$ ipython --no-banner

In [1]: import numpy as np

In [2]: np.set_printoptions(precision=2, suppress=True, linewidth=120, legacy="1.25")

In [3]: rnd = lambda a: np.round(a, 2) + 0

In [4]: A = np.loadtxt("case14.csv", delimiter=",")

In [5]: print(A)
[[ -1.   2.   0.   2.   1.   1.   0.   0.  -1.  -1.  -2.  -1.]
 [  1.   3.  -2.   2.   0.  -1.   0.   2.  -1.   0.   0.  -3.]
 [  1.   2.  -4.   1.   0.  -3.  -2.   2.   1.  -1.  -1.  -5.]
 [  1.   4.  -4.   3.   0.  -4.  -1.   1.  -1.   1.  -1.  -5.]
 [  0.   4.  -6.   1.  -2.  -4.   0.   3.  -3.   3.  -2.  -4.]
 [  0.   3.  -8.   0.   0.  -2.  -1.   4.  -2.   3.  -2.  -5.]
 [  2.   5. -10.   1.   0.  -1.  -1.   3.  -3.   1.  -3.  -5.]
 [  4.   7. -11.   3.  -1.  -1.   0.   2.  -3.   2.  -3.  -4.]
 [  6.   9.  -9.   4.   0.  -2.   2.   3.  -2.   4.  -1.  -6.]
 [  5.  10. -11.   3.  -2.  -2.   1.   5.  -3.   5.   0.  -5.]
 [  3.   9. -13.   2.  -4.  -3.   2.   7.  -2.   6.   2.  -6.]
 [  4.   8. -15.   1.  -6.  -2.   4.   6.   0.   7.   3.  -5.]
 [  6.  10. -17.   0.  -5.  -3.   3.   7.   2.   5.   5.  -7.]
 [  6.  12. -16.   0.  -5.  -5.   1.   7.   0.   4.   7.  -9.]
 [  4.  13. -16.   1.  -7.  -3.   3.   9.  -2.   2.   5.  -8.]
 [  4.  12. -14.   2.  -5.  -4.   3.  11.  -4.   1.   3.  -8.]
 [  3.  10. -12.   4.  -5.  -2.   2.   9.  -6.   1.   3.  -6.]
 [  3.   9. -12.   5.  -5.  -2.   4.  10.  -8.  -1.   1.  -6.]
 [  4.   9. -13.   5.  -4.  -4.   6.  11.  -8.  -1.   3.  -7.]
 [  3.   7. -13.   7.  -3.  -5.   7.  11.  -6.   0.   2.  -9.]
 [  5.   8. -11.   7.  -1.  -7.   8.  13.  -5.   0.   0.  -8.]
 [  5.   7.  -9.   5.  -2.  -5.   7.  14.  -4.   1.   2.  -8.]
 [  3.   8.  -9.   7.  -2.  -5.   5.  16.  -6.  -1.   2.  -9.]
 [  5.  10.  -7.   6.  -4.  -5.   5.  15.  -5.   1.   4.  -9.]
 [  6.  10.  -7.   5.  -2.  -7.   3.  17.  -7.   0.   3.  -7.]
 [  4.  11.  -9.   5.   0.  -8.   4.  17.  -9.   1.   5.  -8.]
 [  4.  10.  -7.   5.  -1.  -6.   3.  16.  -9.  -1.   7.  -7.]
 [  2.   9.  -7.   5.   0.  -7.   1.  16. -11.  -3.   8.  -7.]
 [  1.   8.  -9.   5.   0.  -9.  -1.  16. -13.  -3.   8.  -7.]
 [  2.  10.  -7.   3.   2. -10.  -2.  14. -12.  -2.   9.  -7.]]

In [6]: rng = np.random.default_rng(92)

In [7]: labels = rng.permutation(12)

In [8]: A2 = A[:, labels] * rng.choice([-1, 1], 12)

In [9]: print(A2)
[[ -1.   0.  -1.  -0.  -2.  -0.   1.   2.   1.   2.  -1.  -1.]
 [ -0.   0.   1.  -2.  -3.   2.   3.  -0.   1.   2.   1.   0.]
 [ -0.  -2.   1.  -2.  -2.   4.   5.   1.  -1.   1.   3.  -1.]
 [ -0.  -1.   1.  -1.  -4.   4.   5.   1.   1.   3.   4.   1.]
 [  2.   0.   0.  -3.  -4.   6.   4.   2.   3.   1.   4.   3.]
 [ -0.  -1.   0.  -4.  -3.   8.   5.   2.   2.   0.   2.   3.]
 [ -0.  -1.   2.  -3.  -5.  10.   5.   3.   3.   1.   1.   1.]
 [  1.   0.   4.  -2.  -7.  11.   4.   3.   3.   3.   1.   2.]
 [ -0.   2.   6.  -3.  -9.   9.   6.   1.   2.   4.   2.   4.]
 [  2.   1.   5.  -5. -10.  11.   5.  -0.   3.   3.   2.   5.]
 [  4.   2.   3.  -7.  -9.  13.   6.  -2.   2.   2.   3.   6.]
 [  6.   4.   4.  -6.  -8.  15.   5.  -3.  -0.   1.   2.   7.]
 [  5.   3.   6.  -7. -10.  17.   7.  -5.  -2.   0.   3.   5.]
 [  5.   1.   6.  -7. -12.  16.   9.  -7.  -0.   0.   5.   4.]
 [  7.   3.   4.  -9. -13.  16.   8.  -5.   2.   1.   3.   2.]
 [  5.   3.   4. -11. -12.  14.   8.  -3.   4.   2.   4.   1.]
 [  5.   2.   3.  -9. -10.  12.   6.  -3.   6.   4.   2.   1.]
 [  5.   4.   3. -10.  -9.  12.   6.  -1.   8.   5.   2.  -1.]
 [  4.   6.   4. -11.  -9.  13.   7.  -3.   8.   5.   4.  -1.]
 [  3.   7.   3. -11.  -7.  13.   9.  -2.   6.   7.   5.   0.]
 [  1.   8.   5. -13.  -8.  11.   8.  -0.   5.   7.   7.   0.]
 [  2.   7.   5. -14.  -7.   9.   8.  -2.   4.   5.   5.   1.]
 [  2.   5.   3. -16.  -8.   9.   9.  -2.   6.   7.   5.  -1.]
 [  4.   5.   5. -15. -10.   7.   9.  -4.   5.   6.   5.   1.]
 [  2.   3.   6. -17. -10.   7.   7.  -3.   7.   5.   7.   0.]
 [ -0.   4.   4. -17. -11.   9.   8.  -5.   9.   5.   8.   1.]
 [  1.   3.   4. -16. -10.   7.   7.  -7.   9.   5.   6.  -1.]
 [ -0.   1.   2. -16.  -9.   7.   7.  -8.  11.   5.   7.  -3.]
 [ -0.  -1.   1. -16.  -8.   9.   7.  -8.  13.   5.   9.  -3.]
 [ -2.  -2.   2. -14. -10.   7.   7.  -9.  12.   3.  10.  -2.]]

In [10]: U, _, Vh = np.linalg.svd(A.T @ A2)

In [11]: print(rnd(np.linalg.lstsq(A, A2)[0]))
[[ 0.  0.  1.  0.  0.  0.  0.  0.  0.  0.  0.  0.]
 [ 0.  0.  0.  0. -1.  0.  0.  0.  0.  0.  0.  0.]
 [ 0.  0.  0.  0.  0. -1.  0.  0.  0.  0.  0.  0.]
 [ 0.  0.  0.  0.  0.  0.  0.  0.  0.  1.  0.  0.]
 [-1.  0.  0.  0.  0.  0.  0.  0.  0.  0.  0.  0.]
 [ 0.  0.  0.  0.  0.  0.  0.  0.  0.  0. -1.  0.]
 [ 0.  1.  0.  0.  0.  0.  0.  0.  0.  0.  0.  0.]
 [ 0.  0.  0. -1.  0.  0.  0.  0.  0.  0.  0.  0.]
 [ 0.  0.  0.  0.  0.  0.  0.  0. -1.  0.  0.  0.]
 [ 0.  0.  0.  0.  0.  0.  0.  0.  0.  0.  0.  1.]
 [ 0.  0.  0.  0.  0.  0.  0. -1.  0.  0.  0.  0.]
 [ 0.  0.  0.  0.  0.  0. -1.  0.  0.  0.  0.  0.]]

In [12]: print(labels)
[ 4  6  0  7  1  2 11 10  8  3  5  9]
